$ python -q
>>> import numpy as np
>>> np.set_printoptions(precision=1, suppress=True, linewidth=160)
>>> rd = lambda a: np.round(a, 1) + 0
>>> feats = np.load("w.npy")
>>> print(feats)
[[ 0 -3  2  2  3 -3]
 [ 0  0  0  0 -1 -1]
 [ 0  0  0  3  2  0]
 [ 0  0  0  0  2 -2]
 [ 0  0  0  0  0  0]
 [ 0  0  0  0  0  0]]
>>> left, sv, VT = np.linalg.svd(feats)
>>> evecs = VT[:(sv > 1e-8).sum()]
>>> rng = np.random.default_rng(49)
>>> x0 = feats[1] + 2 * feats[3] + rng.integers(2) * np.eye(6)[4]
>>> print(x0)
[ 0.  0.  0.  0.  3. -5.]
>>> print(rd(np.linalg.norm(x0 - evecs.T @ evecs @ x0)))
0.0
>>> print(np.allclose(evecs.T @ evecs @ x0, x0))
True
>>> print(np.linalg.matrix_rank(np.vstack([feats, x0])))
4
>>> B = np.array([[-3], [-1], [-3]])
>>> basis = np.array([[0, 5, 2, -5, -3, -1, -3, 1, 4]])
>>> K = B @ basis
>>> print(K)
[[  0 -15  -6  15   9   3   9  -3 -12]
 [  0  -5  -2   5   3   1   3  -1  -4]
 [  0 -15  -6  15   9   3   9  -3 -12]]
>>> left, sv, VT = np.linalg.svd(K)
>>> evecs = VT[:(sv > 1e-8).sum()]
>>> x0 = K[2] + 2 * K[1] + rng.integers(2) * np.eye(9)[7]
>>> print(x0)
[  0. -25. -10.  25.  15.   5.  15.  -5. -20.]
>>> print(rd(evecs.T @ evecs))
[[ 0.   0.   0.   0.   0.   0.   0.   0.   0. ]
 [ 0.   0.3  0.1 -0.3 -0.2 -0.1 -0.2  0.1  0.2]
 [ 0.   0.1  0.  -0.1 -0.1  0.  -0.1  0.   0.1]
 [ 0.  -0.3 -0.1  0.3  0.2  0.1  0.2 -0.1 -0.2]
 [ 0.  -0.2 -0.1  0.2  0.1  0.   0.1  0.  -0.1]
 [ 0.  -0.1  0.   0.1  0.   0.   0.   0.   0. ]
 [ 0.  -0.2 -0.1  0.2  0.1  0.   0.1  0.  -0.1]
 [ 0.   0.1  0.  -0.1  0.   0.   0.   0.   0. ]
 [ 0.   0.2  0.1 -0.2 -0.1  0.  -0.1  0.   0.2]]
>>> rank = np.linalg.matrix_rank(K)
>>> print(rank)
1
>>> null = np.linalg.svd(K)[2][rank:].T
>>> print(rd(null @ null.T))
[[ 1.   0.   0.   0.   0.   0.   0.   0.   0. ]
 [ 0.   0.7 -0.1  0.3  0.2  0.1  0.2 -0.1 -0.2]
 [ 0.  -0.1  1.   0.1  0.1  0.   0.1  0.  -0.1]
 [ 0.   0.3  0.1  0.7 -0.2 -0.1 -0.2  0.1  0.2]
 [ 0.   0.2  0.1 -0.2  0.9  0.  -0.1  0.   0.1]
 [ 0.   0.1  0.  -0.1  0.   1.   0.   0.   0. ]
 [ 0.   0.2  0.1 -0.2 -0.1  0.   0.9  0.   0.1]
 [ 0.  -0.1  0.   0.1  0.   0.   0.   1.   0. ]
 [ 0.  -0.2 -0.1  0.2  0.1  0.   0.1  0.   0.8]]
>>> print(np.allclose(K @ null, 0))
True
>>> print([int(np.linalg.matrix_rank(np.delete(K, i, axis=0))) for i in range(3)])
[1, 1, 1]
>>> print([int(np.linalg.matrix_rank(K[:, :j + 1])) for j in range(9)])
[0, 1, 1, 1, 1, 1, 1, 1, 1]
>>> print(rd(np.linalg.norm(K, 2)))
41.4
>>> print(rd(np.linalg.norm(K) ** 2 / np.linalg.norm(K, 2) ** 2))
1.0
